$ python -q
>>> import numpy as np
>>> from numpy import linalg as LA
>>> np.set_printoptions(precision=3, suppress=True, linewidth=100)
>>> def tidy(a):
...     return np.round(a, 3) + 0
... 
>>> arr = np.array([[9, -6, -9, -7, -3, -2, -5, -1],
...     [-7, -6, -7, 8, -4, -3, -8, 6],
...     [-3, 2, -6, -2, 1, 9, 8, -8],
...     [-6, 7, -9, 4, 8, -4, 7, 7],
...     [-2, 5, -8, -4, -9, -6, -6, -9],
...     [2, 4, 6, -1, -1, -9, 7, -4],
...     [-2, -6, -1, -8, -8, 2, 7, 1]])
>>> arr[-1] = arr[0] + 5 * arr[1]
>>> arr
array([[  9,  -6,  -9,  -7,  -3,  -2,  -5,  -1],
       [ -7,  -6,  -7,   8,  -4,  -3,  -8,   6],
       [ -3,   2,  -6,  -2,   1,   9,   8,  -8],
       [ -6,   7,  -9,   4,   8,  -4,   7,   7],
       [ -2,   5,  -8,  -4,  -9,  -6,  -6,  -9],
       [  2,   4,   6,  -1,  -1,  -9,   7,  -4],
       [-26, -36, -44,  33, -23, -17, -45,  29]])
>>> LA.cond(arr) > 100
np.True_
>>> tidy(LA.norm(arr, 2) / LA.norm(arr))
np.float64(0.935)
>>> th = np.radians(15)
>>> r_ = np.eye(8)
>>> r_[5, 5] = r_[6, 6] = np.cos(th)
>>> r_[5, 6], r_[6, 5] = -np.sin(th), np.sin(th)
>>> tidy(r_)
array([[ 1.   ,  0.   ,  0.   ,  0.   ,  0.   ,  0.   ,  0.   ,  0.   ],
       [ 0.   ,  1.   ,  0.   ,  0.   ,  0.   ,  0.   ,  0.   ,  0.   ],
       [ 0.   ,  0.   ,  1.   ,  0.   ,  0.   ,  0.   ,  0.   ,  0.   ],
       [ 0.   ,  0.   ,  0.   ,  1.   ,  0.   ,  0.   ,  0.   ,  0.   ],
       [ 0.   ,  0.   ,  0.   ,  0.   ,  1.   ,  0.   ,  0.   ,  0.   ],
       [ 0.   ,  0.   ,  0.   ,  0.   ,  0.   ,  0.966, -0.259,  0.   ],
       [ 0.   ,  0.   ,  0.   ,  0.   ,  0.   ,  0.259,  0.966,  0.   ],
       [ 0.   ,  0.   ,  0.   ,  0.   ,  0.   ,  0.   ,  0.   ,  1.   ]])
>>> other = arr @ r_.T
>>> np.allclose(arr @ arr.T, other @ other.T)
True
